>>> import numpy as np
>>> np.set_printoptions(suppress=True, linewidth=200)
>>> M = np.load("run5.npy")
>>> M
array([[ 3, -1,  3, -3, -2,  3,  1,  1],
       [ 0,  0, -2,  3, -2,  2, -3, -2],
       [ 0,  0,  2,  0,  3,  1,  0,  2],
       [ 0,  0,  0,  0,  2,  3, -2, -1],
       [ 0,  0,  0,  0,  2,  1, -3, -2],
       [ 0,  0,  0,  0,  0, -2,  2,  2],
       [ 0,  0,  0,  0,  0,  0, -2,  0],
       [ 0,  0,  0,  0,  0,  0,  0,  2]])
>>> # triangular, det is the product of the diagonal
>>> (M + M.T) / 2
array([[ 3. , -0.5,  1.5, -1.5, -1. ,  1.5,  0.5,  0.5],
       [-0.5,  0. , -1. ,  1.5, -1. ,  1. , -1.5, -1. ],
       [ 1.5, -1. ,  2. ,  0. ,  1.5,  0.5,  0. ,  1. ],
       [-1.5,  1.5,  0. ,  0. ,  1. ,  1.5, -1. , -0.5],
       [-1. , -1. ,  1.5,  1. ,  2. ,  0.5, -1.5, -1. ],
       [ 1.5,  1. ,  0.5,  1.5,  0.5, -2. ,  1. ,  1. ],
       [ 0.5, -1.5,  0. , -1. , -1.5,  1. , -2. ,  0. ],
       [ 0.5, -1. ,  1. , -0.5, -1. ,  1. ,  0. ,  2. ]])
>>> print(np.linalg.matrix_power(M, 4))
[[  81  -27  233 -108  103    5  135  445]
 [   0    0  -16    0  -64   -8   52   -4]
 [   0    0   16    0   96   24  -56  -40]
 [   0    0    0    0   16  -16   56  -24]
 [   0    0    0    0   16    0   16  -48]
 [   0    0    0    0    0   16  -64    0]
 [   0    0    0    0    0    0   16    0]
 [   0    0    0    0    0    0    0   16]]
>>> np.round(np.sort(np.abs(np.linalg.eigvals(M))), 2)
array([0., 0., 2., 2., 2., 2., 2., 3.])
>>> round(np.abs(np.linalg.eigvals(M)).max(), 2)
np.float64(3.0)
>>> rng = np.random.default_rng(27083)
>>> labels = rng.permutation(8)
>>> print(labels)
[3 5 6 1 0 2 4 7]
>>> out = M[labels][:, labels]
>>> round(np.linalg.det(out), 2), round(float(np.linalg.det(M[labels])), 2)
(np.float64(0.0), 0.0)
>>> print(out)
[[ 0  3 -2  0  0  0  2 -1]
 [ 0 -2  2  0  0  0  0  2]
 [ 0  0 -2  0  0  0  0  0]
 [ 3  2 -3  0  0 -2 -2 -2]
 [-3  3  1 -1  3  3 -2  1]
 [ 0  1  0  0  0  2  3  2]
 [ 0  1 -3  0  0  0  2 -2]
 [ 0  0  0  0  0  0  0  2]]
>>> np.diag(out)
array([ 0, -2, -2,  0,  3,  2,  2,  2])
>>> print(np.trace(out))
5
